>>> import numpy as np
>>> np.set_printoptions(suppress=True, linewidth=160)
>>> def rd(a):
...     return np.round(a, 2) + 0
... 
>>> data = np.loadtxt("block11.csv", delimiter=",")
>>> print(data)
[[-0.25  1.03 -1.06  0.15  0.38]
 [-0.3   2.26 -0.79  0.05  1.  ]
 [-0.16  3.15 -0.66 -0.45 -1.39]
 [-0.26 -1.91  0.64 -0.26  0.75]
 [-0.43 -0.59  0.54  0.3   1.96]
 [ 0.49  0.37 -0.88  0.08  1.36]
 [ 0.14  1.52  0.22 -0.03  0.  ]
 [-0.15  2.85  0.65  0.33  1.58]
 [-0.14 -6.19 -0.69 -0.14 -0.17]
 [ 0.21 -0.06  1.12 -0.1   3.34]
 [ 0.05  0.04 -0.07 -0.14 -0.61]
 [ 0.21  0.45 -1.67  0.15  1.24]
 [ 0.09 -3.66 -1.23  0.43 -3.31]
 [ 0.07 -3.59 -1.05 -0.77 -1.07]
 [-0.04  1.48 -1.46 -0.89  0.63]
 [ 0.22 -4.7  -0.85  0.14  1.28]
 [-0.06 -5.2  -1.05 -0.18  0.62]
 [ 0.05 -1.2  -0.55  0.04 -0.13]
 [ 0.16 -1.68  1.69  0.27  1.34]
 [ 0.02  1.04 -0.31 -0.48  0.27]
 [ 0.15  0.89 -1.13 -0.51 -0.39]
 [ 0.07 -4.47  0.23  0.23 -1.88]
 [-0.12  3.2   0.39  0.12 -0.7 ]
 [ 0.25  0.1  -1.68  0.68 -0.65]
 [ 0.09 -2.55 -0.33 -0.42  0.6 ]
 [-0.31  1.71  1.26 -0.31 -0.89]
 [-0.01 -4.53 -0.16 -0.65 -1.02]
 [-0.41 -0.44  0.   -0.04  0.98]]
>>> C = data[[6, 13]].astype(float)
>>> for _ in range(5):
...     lab = np.linalg.norm(data[:, None] - C, axis=-1).argmin(axis=1)
...     C = np.array([data[lab == j].mean(axis=0) for j in range(2)])
... 
>>> print(lab)
[0 0 0 1 0 0 0 0 1 0 0 0 1 1 0 1 1 0 0 0 0 1 0 0 1 0 1 0]
>>> print(np.abs(C[1] - C[0]).argmax())
1
>>> print(rd(C))
[[-0.02  0.85 -0.23 -0.04  0.49]
 [ 0.01 -4.09 -0.5  -0.18 -0.47]]
>>> B = np.array([[4, -2], [3, -1], [1, -1], [0, -1], [-2, -4]])
>>> print(np.linalg.matrix_rank(data @ B))
2
>>> print(rd(np.einsum("ij->j", data)))
[ -0.37 -20.68  -8.88  -2.4    5.12]
>>> cen = (data - data.mean(axis=0)) / data.std(axis=0)
>>> print(np.argwhere(np.abs(cen) > 2))
[[ 5  0]
 [ 8  1]
 [ 9  4]
 [12  4]
 [14  3]
 [18  2]
 [23  3]]
>>> print(rd(cen.std(axis=0)))
[1. 1. 1. 1. 1.]
>>> coef = np.linalg.lstsq(np.delete(cen, 0, axis=1), cen[:, 0])[0]
>>> print(rd(1 - np.var(cen[:, 0] - np.delete(cen, 0, axis=1) @ coef)))
0.12
>>> print(np.abs(coef).argmax())
1
>>> U, sigma, Vh = np.linalg.svd(data, full_matrices=False)
>>> print(rd(sigma))
[14.69  7.01  4.69  1.97  1.07]
>>> print(U.shape, sigma.shape, Vh.shape)
(28, 5) (5,) (5, 5)
>>> print(rd(Vh @ Vh.T))
[[1. 0. 0. 0. 0.]
 [0. 1. 0. 0. 0.]
 [0. 0. 1. 0. 0.]
 [0. 0. 0. 1. 0.]
 [0. 0. 0. 0. 1.]]
>>> print(rd(U.T @ data @ Vh.T))
[[14.69  0.    0.    0.    0.  ]
 [ 0.    7.01  0.    0.    0.  ]
 [ 0.    0.    4.69  0.    0.  ]
 [ 0.    0.    0.    1.97  0.  ]
 [ 0.    0.    0.    0.    1.07]]
>>> print(rd(np.sqrt((sigma ** 2).sum())), rd(np.linalg.norm(data)))
17.09 17.09
>>> print((sigma > 1e-8).sum())
5
